$ python -q
>>> import numpy as np
>>> from numpy import linalg as LA
>>> np.set_printoptions(suppress=True, linewidth=100)
>>> def rd(a):
...     return np.round(a, 1) + 0
... 
>>> A = np.load("case0.npy")
>>> print(A)
[[-3  3 -9 -2 -1 -2  2 -1]
 [-1  0 -3 -1 -3 -1 -1  0]
 [ 1 -3  3  3 -3  1  2  2]
 [-3 -3 -9  2 -1 -1  0 -2]
 [ 0  3  0  2 -1  0  3 -2]
 [ 1 -2  3  2  2  2  2 -2]
 [-2 -1 -6  1  0 -3  0 -2]
 [ 1  2  3  0 -1 -3 -3  2]
 [ 1  1  3  0 -1  0 -3  3]
 [-2 -2 -6 -1 -2 -3 -3 -1]
 [ 2  3  6  1 -2 -1 -3 -1]
 [ 0  1  0  3  3  0  0  3]
 [ 1 -1  3  3  2  0 -3  2]
 [-1  0 -3  1  1 -3  2 -1]]
>>> Uu, sig, Vt = LA.svd(A)
>>> evecs = Vt[:(sig > 1e-8).sum()]
>>> rng = np.random.default_rng(953788)
>>> x0 = A[10] + -1 * A[13] + rng.integers(2) * np.eye(8)[1]
>>> print(x0)
[ 3.  4.  9.  0. -3.  2. -5.  0.]
>>> print(rd(np.diag(evecs.T @ evecs)))
[0.1 1.  0.9 1.  1.  1.  1.  1. ]
>>> f = np.array([3, 1])
>>> print(np.cross(A[13, :3], A[2, :3]))
[-9  0  3]
>>> print(np.polyval(f, A[13]))
[-2  1 -8  4  4 -8  7 -2]
>>> rank = LA.matrix_rank(A)
>>> print(rank)
7
>>> ns = LA.svd(A)[2][rank:].T
>>> print([int(LA.matrix_rank(A[:i])) for i in range(1, len(A) + 1)])
[1, 2, 3, 4, 5, 6, 7, 7, 7, 7, 7, 7, 7, 7]
>>> print(ns.shape)
(8, 1)
>>> other = A + rng.integers(-2, 3, (14, 7)) @ rng.integers(-2, 3, (7, 8))
>>> print(other)
[[ -2   3  -7   3  -3  -7  -3  -5]
 [  0   2  -7   3  -5   9  -2  -2]
 [  3   5  -1   1  -6   3  -1   6]
 [  4  -1 -12   9  -8  -6  -3   2]
 [  5   7  -7   6  -6   8   3   3]
 [  0   3   4  -1   3   1  -1  -3]
 [  7  -2 -12   6  -8 -12   1   7]
 [ -4  -1   2  -8   5   2   3  -2]
 [  7   2  -3   9  -8   4  -5   4]
 [  1   2 -10   4  -4   2  -7  -8]
 [ -6  -5  12  -5   5   3   4   1]
 [  1  -7  -7  -6   7   0  14   4]
 [  2   7   2   8  -2   8 -10   4]
 [ -6   0   1   1   2   4   1   3]]
>>> print(other - A)
[[ 1  0  2  5 -2 -5 -5 -4]
 [ 1  2 -4  4 -2 10 -1 -2]
 [ 2  8 -4 -2 -3  2 -3  4]
 [ 7  2 -3  7 -7 -5 -3  4]
 [ 5  4 -7  4 -5  8  0  5]
 [-1  5  1 -3  1 -1 -3 -1]
 [ 9 -1 -6  5 -8 -9  1  9]
 [-5 -3 -1 -8  6  5  6 -4]
 [ 6  1 -6  9 -7  4 -2  1]
 [ 3  4 -4  5 -2  5 -4 -7]
 [-8 -8  6 -6  7  4  7  2]
 [ 1 -8 -7 -9  4  0 14  1]
 [ 1  8 -1  5 -4  8 -7  2]
 [-5  0  4  0  1  7 -1  4]]
>>> F = np.loadtxt("layer16.csv", delimiter=",")
>>> print(rd(F))
[[ 0.2  0.   0.   0.2 -0.1 -0.1  0.  -0.1  0.  -0.1  0.   0.   0.2 -0.1  0.1]
 [ 0.   0.   0.   0.   0.   0.   0.   0.   0.   0.   0.   0.   0.   0.   0. ]
 [ 0.   0.   0.   0.   0.   0.   0.   0.   0.   0.   0.   0.   0.   0.   0. ]
 [ 0.2  0.   0.   0.2 -0.1 -0.1  0.  -0.1  0.  -0.1  0.   0.   0.2 -0.1  0.1]
 [-0.1  0.   0.  -0.1  0.1  0.1  0.   0.1  0.   0.1  0.   0.  -0.1  0.1 -0.1]
 [-0.1  0.   0.  -0.1  0.1  0.1  0.   0.1  0.   0.1  0.   0.  -0.1  0.1 -0.1]
 [ 0.   0.   0.   0.   0.   0.   0.   0.   0.   0.   0.   0.   0.   0.   0. ]
 [-0.1  0.   0.  -0.1  0.1  0.1  0.   0.1  0.   0.1  0.   0.  -0.1  0.1 -0.1]
 [ 0.   0.   0.   0.   0.   0.   0.   0.   0.   0.   0.   0.   0.   0.   0. ]
 [-0.1  0.   0.  -0.1  0.1  0.1  0.   0.1  0.   0.1  0.   0.  -0.1  0.1 -0.1]
 [ 0.   0.   0.   0.   0.   0.   0.   0.   0.   0.   0.   0.   0.   0.   0. ]
 [ 0.   0.   0.   0.   0.   0.   0.   0.   0.   0.   0.   0.   0.   0.   0. ]
 [ 0.2  0.   0.   0.2 -0.1 -0.1  0.  -0.1  0.  -0.1  0.   0.   0.2 -0.1  0.1]
 [-0.1  0.   0.  -0.1  0.1  0.1  0.   0.1  0.   0.1  0.   0.  -0.1  0.1 -0.1]
 [ 0.1  0.   0.   0.1 -0.1 -0.1  0.  -0.1  0.  -0.1  0.   0.   0.1 -0.1  0.1]]
>>> # columns 0 and 3 are equal
>>> print(LA.cond(F) > 100)
True
>>> print(np.argsort(-LA.norm(F, axis=0).round(6), kind="stable")[:3])
[ 0  3 12]
>>> print(rd(LA.norm(F, 2) / LA.norm(F)))
1.0
>>> print([round(float(x), 1) for x in LA.svd(F, compute_uv=False)[:3]])
[1.0, 0.0, 0.0]
>>> rank = LA.matrix_rank(F)
>>> print(rank)
1
>>> ns = LA.svd(F)[2][rank:].T
>>> print(LA.matrix_rank(F.T @ F), LA.matrix_rank(F @ F.T))
1 1
>>> print([int(LA.matrix_rank(np.delete(F, i, axis=0))) for i in range(15)])
[1, 1, 1, 1, 1, 1, 1, 1, 1, 1, 1, 1, 1, 1, 1]
>>> print([int(LA.matrix_rank(F[:i])) for i in range(1, len(F) + 1)])
[1, 1, 1, 1, 1, 1, 1, 1, 1, 1, 1, 1, 1, 1, 1]
>>> print(np.trace(F))
1.0
>>> assert F == F.T
Traceback (most recent call last):
  File "<python-input-37>", line 1, in <module>
    assert F == F.T
           ^^^^^^^^
ValueError: The truth value of an array with more than one element is ambiguous. Use a.any() or a.all()
>>> print(rd(np.sort(np.abs(LA.eigvals(F)))))
[0. 0. 0. 0. 0. 0. 0. 0. 0. 0. 0. 0. 0. 0. 1.]
>>> print(np.allclose(F @ F.T, F.T @ F))
True
